$ ipython --no-banner

In [1]: import numpy as np

In [2]: np.set_printoptions(precision=2, suppress=True, linewidth=140)

In [3]: tidy = lambda a: np.round(a, 2) + 0

In [4]: W0 = np.array([[5.0, 3.0, -1.0, -7.0],
   ...:     [3.0, 13.0, -3.0, -21.0],
   ...:     [-1.0, -3.0, 5.0, 7.0],
   ...:     [-7.0, -21.0, 7.0, 53.0]])

In [5]: rng = np.random.default_rng(696)

In [6]: z = rng.permutation(4)

In [7]: z
Out[7]: array([0, 3, 1, 2])

In [8]: A2 = W0[z][:, z]

In [9]: tidy(np.linalg.det(A2)), tidy(np.linalg.det(W0[z]))
Out[9]: (np.float64(4096.0), np.float64(4096.0))

In [10]: np.allclose(A2, W0)
Out[10]: False

In [11]: A2
Out[11]: 
array([[  5.,  -7.,   3.,  -1.],
       [ -7.,  53., -21.,   7.],
       [  3., -21.,  13.,  -3.],
       [ -1.,   7.,  -3.,   5.]])

In [12]: np.trace(A2)
Out[12]: np.float64(76.0)

In [13]: z = rng.permutation(4)

In [14]: A2 = W0[:, z] * rng.choice([-1, 1], 4)

In [15]: A2
Out[15]: 
array([[ -5.,  -3.,  -7.,   1.],
       [ -3., -13., -21.,   3.],
       [  1.,   3.,   7.,  -5.],
       [  7.,  21.,  53.,  -7.]])

In [16]: U, _, Vh = np.linalg.svd(W0.T @ A2)

In [17]: tidy(np.linalg.lstsq(W0, A2)[0])
Out[17]: 
array([[-1.,  0.,  0.,  0.],
       [ 0., -1.,  0.,  0.],
       [ 0.,  0.,  0., -1.],
       [ 0.,  0.,  1.,  0.]])

In [18]: z
Out[18]: array([0, 1, 3, 2])

In [19]: J = np.loadtxt("case18.csv", delimiter=",")

In [20]: J
Out[20]: 
array([[-17.84, -10.21, -15.23],
       [ 13.74,   7.93,  11.77],
       [  1.98,   0.78,   1.73],
       [  0.15,  -0.17,   0.15],
       [ 15.22,   8.89,  13.83],
       [-15.77,  -9.23, -13.37],
       [  3.9 ,   2.63,   3.71],
       [ 17.9 ,   9.99,  15.67],
       [ 11.48,   6.16,  10.03],
       [ 14.2 ,   8.18,  11.61],
       [ -0.32,   0.17,  -0.28],
       [ 10.23,   5.6 ,   8.94],
       [ 10.05,   5.94,   7.65],
       [  0.48,   0.17,  -0.01],
       [ -0.35,  -0.23,  -0.09],
       [-17.89,  -9.89, -15.34],
       [ 18.21,   9.95,  15.22]])

In [21]: D = np.linalg.norm(J[:, None] - J[None], axis=-1)

In [22]: D[2].round(6).argsort(kind="stable")[:4]
Out[22]: array([ 2, 13,  3, 10])

In [23]: (D + 1e9 * np.eye(17)).round(6).argmin(axis=1)
Out[23]: array([15,  9, 13, 13,  9,  0,  2, 16, 11,  1, 14, 12, 11,  3, 10,  0,  7])

In [24]: tidy(D[:5, :5])
Out[24]: 
array([[ 0.  , 45.34, 28.31, 25.71, 47.98],
       [45.34,  0.  , 17.04, 19.63,  2.71],
       [28.31, 17.04,  0.  ,  2.6 , 19.68],
       [25.71, 19.63,  2.6 ,  0.  , 22.28],
       [47.98,  2.71, 19.68, 22.28,  0.  ]])

In [25]: np.unravel_index(D.round(6).argmax(), D.shape)
Out[25]: (np.int64(0), np.int64(7))

In [26]: D.shape
Out[26]: (17, 17)

In [27]: tidy(D[2])
Out[27]: array([28.31, 17.04,  0.  ,  2.6 , 19.68, 25.36,  3.32, 23.08, 13.71, 17.37,  3.11, 11.97, 11.26,  2.38,  3.12, 28.29, 23.01])

In [28]: np.flatnonzero(D[2] < D.mean() / 2)
Out[28]: array([ 2,  3,  6, 10, 13, 14])

In [29]: D.mean(axis=1).argmax()
Out[29]: np.int64(0)
